% python3 -q
>>> import numpy as np
>>> np.set_printoptions(precision=1, suppress=True, linewidth=200)
>>> W0 = np.load("m.npy")
>>> W0
array([[0, 0, 0, 1, 0, 1, 0, 0],
       [0, 0, 0, 0, 0, 0, 0, 0],
       [0, 0, 0, 0, 1, 0, 1, 0],
       [1, 0, 0, 0, 1, 0, 1, 0],
       [0, 0, 1, 1, 0, 0, 0, 0],
       [1, 0, 0, 0, 0, 0, 1, 0],
       [0, 0, 1, 1, 0, 1, 0, 1],
       [0, 0, 0, 0, 0, 0, 1, 0]])
>>> Uu, sv, Vt = np.linalg.svd(W0)
>>> vecs = Vt[:(sv > 1e-8).sum()]
>>> rng = np.random.default_rng(35534)
>>> x0 = W0[2] + -2 * W0[6] + rng.integers(2) * np.eye(8)[2]
>>> x0
array([ 0.,  0., -1., -2.,  1., -2.,  1., -2.])
>>> np.round(vecs.T @ vecs, 1) + 0
array([[ 1. ,  0. ,  0. ,  0. ,  0. ,  0. ,  0. ,  0. ],
       [ 0. ,  0. ,  0. ,  0. ,  0. ,  0. ,  0. ,  0. ],
       [ 0. ,  0. ,  0.7,  0.3,  0. , -0.2,  0. ,  0.2],
       [ 0. ,  0. ,  0.3,  0.8,  0. ,  0.2,  0. , -0.2],
       [ 0. ,  0. ,  0. ,  0. ,  1. ,  0. ,  0. ,  0. ],
       [ 0. ,  0. , -0.2,  0.2,  0. ,  0.7,  0. ,  0.3],
       [ 0. ,  0. ,  0. ,  0. ,  0. ,  0. ,  1. ,  0. ],
       [ 0. ,  0. ,  0.2, -0.2,  0. ,  0.3,  0. ,  0.8]])
>>> np.allclose(vecs.T @ vecs @ x0, x0)
False
>>> np.round(np.diag(vecs.T @ vecs), 1) + 0
array([1. , 0. , 0.7, 0.8, 1. , 0.7, 1. , 0.8])
>>> np.argsort(-np.linalg.norm(W0, axis=0).round(6), kind="stable")[:3]
array([6, 3, 0])
>>> evals, vecs = np.linalg.eigh(W0)
>>> np.unique(evals.round(6) + 0, return_counts=True)[1]
array([1, 1, 1, 2, 1, 1, 1])
>>> np.round(np.abs(vecs[:, -1]), 1) + 0
array([0.3, 0. , 0.3, 0.5, 0.3, 0.3, 0.5, 0.2])
>>> np.round(evals.sum(), 1), np.trace(W0)
(np.float64(0.0), np.int64(0))
>>> evals.round(1) + 0
array([-2.5, -1. , -0.8,  0. ,  0. ,  0.8,  1. ,  2.5])
>>> np.abs(vecs[:, -1]).round(6).argmax()
np.int64(6)
>>> np.linalg.eigvalsh(W0 + 2 * np.eye(8))
array([-0.5,  1. ,  1.2,  2. ,  2. ,  2.8,  3. ,  4.5])
>>> Uu, sv, Vt = np.linalg.svd(W0)
>>> sv.round(1) + 0
array([2.5, 2.5, 1. , 1. , 0.8, 0.8, 0. , 0. ])
>>> out = Uu[:, :6] @ np.diag(sv[:6]) @ Vt[:6]
>>> np.round(np.abs(W0 - out).max(), 1)
np.float64(0.0)
>>> np.round(np.linalg.norm(W0 - out, 2), 1), np.round(sv[6], 1)
(np.float64(0.0), np.float64(0.0))
>>> round(float(np.linalg.norm(W0 - out) / np.linalg.norm(W0)), 1)
0.0
>>> data = np.load("run19.npy")
>>> data
array([[-0.5, -0.1,  0.2, -0.3,  0.1,  0. ,  0.1],
       [-0.7,  0. ,  0.1, -0.9,  0. ,  0. , -0.1],
       [ 2.4,  0.1,  0.1,  2.4, -0.2,  0.1, -0.1],
       [ 2.3,  0. , -0.1,  2.3,  0.1,  0. ,  0. ],
       [-2.1, -0.1,  0. , -2.1,  0.1, -0.1, -0.1],
       [ 0.4, -0.2, -0.2,  0.3,  0. ,  0. ,  0.1],
       [-1.1, -0.1, -0.1, -1.1,  0.1,  0.1, -0.1],
       [ 4. ,  0. ,  0. ,  3.8,  0. ,  0.2,  0.1],
       [-5.5, -0.1,  0. , -5.6,  0. ,  0. ,  0.2],
       [-2.6,  0.1, -0.2, -2.3,  0. , -0.1,  0. ]])
>>> Uu, sv, Vt = np.linalg.svd(data)
>>> sv
array([11.8,  0.4,  0.4,  0.3,  0.3,  0.2,  0.2])
>>> out = Uu[:, :1] @ np.diag(sv[:1]) @ Vt[:1]
>>> np.linalg.matrix_rank(out)
np.int64(1)
>>> np.linalg.matrix_rank(data, rtol=0.05)
np.int64(1)
